>>> import numpy as np
>>> from numpy import linalg as LA
>>> np.set_printoptions(precision=1, suppress=True, linewidth=100)
>>> M2 = np.array([[2, 3, 0, 2], [0, 1, 0, 0]])
>>> K = M2.T @ M2
>>> print(K)
[[ 4  6  0  4]
 [ 6 10  0  6]
 [ 0  0  0  0]
 [ 4  6  0  4]]
>>> vals, V = LA.eigh(K)
>>> x = np.array([0, -1, -3, -3])
>>> print(np.round(x @ K @ x / (x @ x), 1), np.round(vals[0], 1), round(float(vals[-1]), 1))
4.3 -0.0 17.5
>>> print(np.abs(K).sum(axis=1).max(), round(np.abs(vals).max(), 1))
22 17.5
>>> print(np.round(V * np.maximum(vals, 0) @ V.T, 1) + 0)
[[ 4.  6.  0.  4.]
 [ 6. 10.  0.  6.]
 [ 0.  0.  0.  0.]
 [ 4.  6.  0.  4.]]
>>> U, sigma, Vt = LA.svd(K)
>>> print(np.argmax(sigma[:-1] / (sigma[1:] + 1e-6)) + 1)
2
>>> M2 = U[:, :2] @ np.diag(sigma[:2]) @ Vt[:2]
>>> print(LA.matrix_rank(M2))
2
>>> print(round(LA.norm(K - M2) / LA.norm(K), 1))
0.0
>>> try:
...     LA.inv(K)
... except LA.LinAlgError as e:
...     print("failed:", e)
... 
failed: Singular matrix
>>> print(K @ LA.pinv(K) @ K)
[[ 4.  6.  0.  4.]
 [ 6. 10.  0.  6.]
 [ 0.  0.  0.  0.]
 [ 4.  6.  0.  4.]]
>>> print(np.unique(K.round(6), axis=0).shape)
(3, 4)
>>> print(LA.lstsq(K[:-1].T, K[-1])[2])
2
>>> print(round(float(np.trace(LA.pinv(K) @ K)), 1))
2.0
>>> X = np.loadtxt("run5.csv", delimiter=",")
>>> print(X)
[[ -1.9  -3.2  11.1]
 [ -3.4   0.1  24.6]
 [  6.7   9.5  -5.2]
 [  3.6   0.    3.5]
 [  7.9  -3.7  21.6]
 [ -1.1  -8.5   5.1]
 [ -6.   -7.3   1.5]
 [  3.6  -3.5  -3.6]
 [ -4.4   5.   -8.2]
 [ -4.5   1.4  -8.8]
 [  5.6  -1.2   6.9]
 [ -6.9  -4.4 -16.6]
 [  6.4   1.5  -3.1]
 [ 11.9  -7.8  -7.4]
 [  2.5   2.7 -17.7]
 [  1.6   2.4  -8.4]
 [ -7.1   3.6   7.2]
 [ -4.4   3.1 -17.3]
 [  3.8  -0.2 -10. ]
 [ -2.4   3.7 -11.6]
 [  4.8   5.9 -15.6]
 [-13.9  -9.2  11.2]
 [ -2.3  -4.4  10.3]
 [ -4.1   5.    6.8]
 [  5.2  -0.8   2.8]
 [  2.7   5.6  -5.8]
 [ -8.8   2.2  -1.8]
 [-12.4  -4.5 -11.6]
 [  1.4   1.   -9.6]
 [ -6.2   3.2   5. ]
 [ -1.8   5.   -7.4]
 [  3.7  -0.4  -8.6]
 [ -5.8  -5.8  -9.6]
 [ -6.2   2.4   1. ]
 [  4.3   1.8   1.6]
 [  8.    0.5 -22.5]
 [ -3.5   9.3  -4.2]
 [-13.4  -3.1   5.5]
 [ 10.8   4.2  -8.4]
 [ -2.8   7.2   5.2]
 [ -5.3  -7.3 -17.5]
 [  5.   -0.4  -6.1]
 [  0.1   0.9 -11.8]
 [  0.2  -3.9 -12.9]
 [ -2.2   3.3   5.2]]
>>> f, v = X[27], X[28]
>>> print(f @ v)
89.5
>>> print(np.round(f @ f, 1))
308.6
>>> pr = (f @ v) / (f @ f) * f
>>> print(round(float((v - pr) @ f), 1))
-0.0
>>> print(round(float(LA.norm(f + v) ** 2 + LA.norm(f - v) ** 2), 1))
807.4
>>> print(v - pr)
[ 5.   2.3 -6.2]
>>> print(LA.matrix_rank(np.outer(f, v)))
1
>>> print(np.outer(f, v))
[[-17.4 -12.4 119. ]
 [ -6.3  -4.5  43.2]
 [-16.2 -11.6 111.4]]
>>> P = X @ LA.solve(X.T @ X, X.T)
>>> print(np.round(LA.eigvalsh(P), 1) + 0)
[0. 0. 0. 0. 0. 0. 0. 0. 0. 0. 0. 0. 0. 0. 0. 0. 0. 0. 0. 0. 0. 0. 0. 0. 0. 0. 0. 0. 0. 0. 0. 0. 0.
 0. 0. 0. 0. 0. 0. 0. 0. 0. 1. 1. 1.]
>>> print(LA.matrix_rank(np.eye(45) - P))
42
